$ ipython --no-banner

In [1]: import numpy as np

In [2]: import numpy.linalg as la

In [3]: np.set_printoptions(precision=2, suppress=True, linewidth=120)

In [4]: def tidy(a):
   ...:     return np.round(a, 2) + 0
   ...: 

In [5]: f = np.array([-3, 0, 4, 0, 2, 0])

In [6]: X = np.array([np.roll(f, i) for i in range(6)])

In [7]: X
Out[7]: 
array([[-3,  0,  4,  0,  2,  0],
       [ 0, -3,  0,  4,  0,  2],
       [ 2,  0, -3,  0,  4,  0],
       [ 0,  2,  0, -3,  0,  4],
       [ 4,  0,  2,  0, -3,  0],
       [ 0,  4,  0,  2,  0, -3]])

In [8]: tidy(np.fft.fft(X[0]))
Out[8]: array([ 3.+0.j  , -6.-1.73j, -6.+1.73j,  3.+0.j  , -6.-1.73j, -6.+1.73j])

In [9]: (X @ X)[0]
Out[9]: array([ 25,   0, -20,   0,   4,   0])

In [10]: tidy(np.sort(np.abs(np.fft.fft(X[0])))), tidy(np.sort(la.svd(X, compute_uv=False)))
Out[10]: 
(array([3.  , 3.  , 6.24, 6.24, 6.24, 6.24]),
 array([3.  , 3.  , 6.24, 6.24, 6.24, 6.24]))

In [11]: O, vecs = la.qr(X[:, :2])[0], la.qr(X[:, 2:])[0]

In [12]: sig = la.svd(O.T @ vecs, compute_uv=False)

In [13]: tidy(la.norm(O @ O.T - vecs @ vecs.T, 2))
Out[13]: np.float64(1.0)

In [14]: out = X / np.sqrt((X ** 2).mean(axis=1, keepdims=True))

In [15]: tidy(la.norm(out, axis=1))
Out[15]: array([2.45, 2.45, 2.45, 2.45, 2.45, 2.45])

In [16]: la.matrix_rank(out) == la.matrix_rank(X)
Out[16]: np.True_

In [17]: la.matrix_rank(X - X.mean(axis=1, keepdims=True))
Out[17]: np.int64(5)

In [18]: O, Rm = la.qr(X)

In [19]: tidy(np.abs(np.diag(Rm)))
Out[19]: array([5.39, 5.39, 5.05, 5.05, 4.3 , 4.3 ])

In [20]: tidy(O)
Out[20]: 
array([[-0.56,  0.  ,  0.59,  0.  ,  0.59,  0.  ],
       [ 0.  , -0.56,  0.  ,  0.59,  0.  ,  0.59],
       [ 0.37,  0.  , -0.46,  0.  ,  0.81,  0.  ],
       [ 0.  ,  0.37,  0.  , -0.46,  0.  ,  0.81],
       [ 0.74,  0.  ,  0.67,  0.  ,  0.04,  0.  ],
       [ 0.  ,  0.74,  0.  ,  0.67,  0.  ,  0.04]])

In [21]: tidy(O @ Rm)
Out[21]: 
array([[-3.,  0.,  4.,  0.,  2.,  0.],
       [ 0., -3.,  0.,  4.,  0.,  2.],
       [ 2.,  0., -3.,  0.,  4.,  0.],
       [ 0.,  2.,  0., -3.,  0.,  4.],
       [ 4.,  0.,  2.,  0., -3.,  0.],
       [ 0.,  4.,  0.,  2.,  0., -3.]])

In [22]: tidy(np.trace(O @ O.T))
Out[22]: np.float64(6.0)

In [23]: O.shape, Rm.shape
Out[23]: ((6, 6), (6, 6))

In [24]: tidy(Rm)
Out[24]: 
array([[ 5.39,  0.  , -1.86,  0.  , -1.86,  0.  ],
       [ 0.  ,  5.39,  0.  , -1.86,  0.  , -1.86],
       [ 0.  ,  0.  ,  5.05,  0.  , -2.66,  0.  ],
       [ 0.  ,  0.  ,  0.  ,  5.05,  0.  , -2.66],
       [ 0.  ,  0.  ,  0.  ,  0.  ,  4.3 ,  0.  ],
       [ 0.  ,  0.  ,  0.  ,  0.  ,  0.  ,  4.3 ]])

In [25]: out = np.array([[3, -2, -1, -8, 9, -1],
    ...:     [-8, -1, 2, 7, 6, 9],
    ...:     [-7, -2, 7, 8, 7, -8],
    ...:     [-7, -5, -7, 5, -7, -5]])

In [26]: m1 = out.T @ out

In [27]: m1
Out[27]: 
array([[ 171,   51,  -19, -171,  -21,   16],
       [  51,   34,   21,  -32,   -3,   34],
       [ -19,   21,  103,   43,  101,   -2],
       [-171,  -32,   43,  202,   -9,  -18],
       [ -21,   -3,  101,   -9,  215,   24],
       [  16,   34,   -2,  -18,   24,  171]])

In [28]: x = np.array([2, 0, 0, 5, 5, 2])

In [29]: h1 = np.maximum(m1 @ x, 0)

In [30]: h1
Out[30]: array([   0,    0,  678,  587, 1036,  404])

In [31]: np.maximum(m1 @ x, 0) - np.maximum(-m1 @ x, 0)
Out[31]: array([-586,   -5,  678,  587, 1036,  404])

In [32]: m1.T @ h1
Out[32]: array([-128551,    6082,  198903,  131132,  295631,   82026])

In [33]: np.flatnonzero(h1 > 1e-9)
Out[33]: array([2, 3, 4, 5])

In [34]: ang = np.radians(180)

In [35]: Rm = np.eye(6)

In [36]: Rm[4, 4] = Rm[3, 3] = np.cos(ang)

In [37]: Rm[4, 3], Rm[3, 4] = -np.sin(ang), np.sin(ang)

In [38]: tidy(Rm)
Out[38]: 
array([[ 1.,  0.,  0.,  0.,  0.,  0.],
       [ 0.,  1.,  0.,  0.,  0.,  0.],
       [ 0.,  0.,  1.,  0.,  0.,  0.],
       [ 0.,  0.,  0., -1.,  0.,  0.],
       [ 0.,  0.,  0.,  0., -1.,  0.],
       [ 0.,  0.,  0.,  0.,  0.,  1.]])

In [39]: out = m1 @ Rm.T

In [40]: np.allclose(m1 @ m1.T, out @ out.T)
Out[40]: True

In [41]: tidy(la.svd(m1, compute_uv=False)), tidy(la.svd(out, compute_uv=False))
Out[41]: 
(array([381.29, 275.83, 166.4 ,  72.48,   0.  ,   0.  ]),
 array([381.29, 275.83, 166.4 ,  72.48,   0.  ,   0.  ]))

In [42]: rk = la.matrix_rank(m1)

In [43]: rk
Out[43]: np.int64(4)

In [44]: N = la.svd(m1)[2][rk:].T

In [45]: [int(la.matrix_rank(m1[:i])) for i in range(1, len(m1) + 1)]
Out[45]: [1, 2, 3, 4, 4, 4]

In [46]: tidy(la.norm(m1, 2) / la.norm(m1))
Out[46]: np.float64(0.76)

In [47]: ev, vecs = la.eigh(m1)

In [48]: x = np.array([-1, 2, 9, 3, 7, 9])

In [49]: tidy(x @ m1 @ x / (x @ x)), tidy(ev[0]), tidy(ev[-1])
Out[49]: (np.float64(239.71), np.float64(0.0), np.float64(381.29))

In [50]: tidy(la.eigvalsh(m1[1:, 1:]))
Out[50]: array([  0.  ,  56.6 , 160.05, 228.34, 280.01])

In [51]: (np.sign(vecs[:, -1].round(6)) == np.sign(vecs[0, -1].round(6))).astype(int)
Out[51]: array([1, 1, 0, 0, 0, 1])

In [52]: x @ m1 @ x
Out[52]: np.int64(53934)

In [53]: feats = np.load("a.npy")

In [54]: feats
Out[54]: 
array([[-5.,  0.,  0.],
       [ 0., -1.,  1.],
       [ 0., -1., -1.]])

In [55]: feats @ feats
Out[55]: 
array([[25.,  0.,  0.],
       [ 0.,  0., -2.],
       [ 0.,  2.,  0.]])

In [56]: la.determinant(feats)
Traceback (most recent call last):
  Cell In[56], line 1
    la.determinant(feats)
AttributeError: module 'numpy.linalg' has no attribute 'determinant'


In [57]: np.allclose(feats @ feats.T, feats.T @ feats)
Out[57]: True
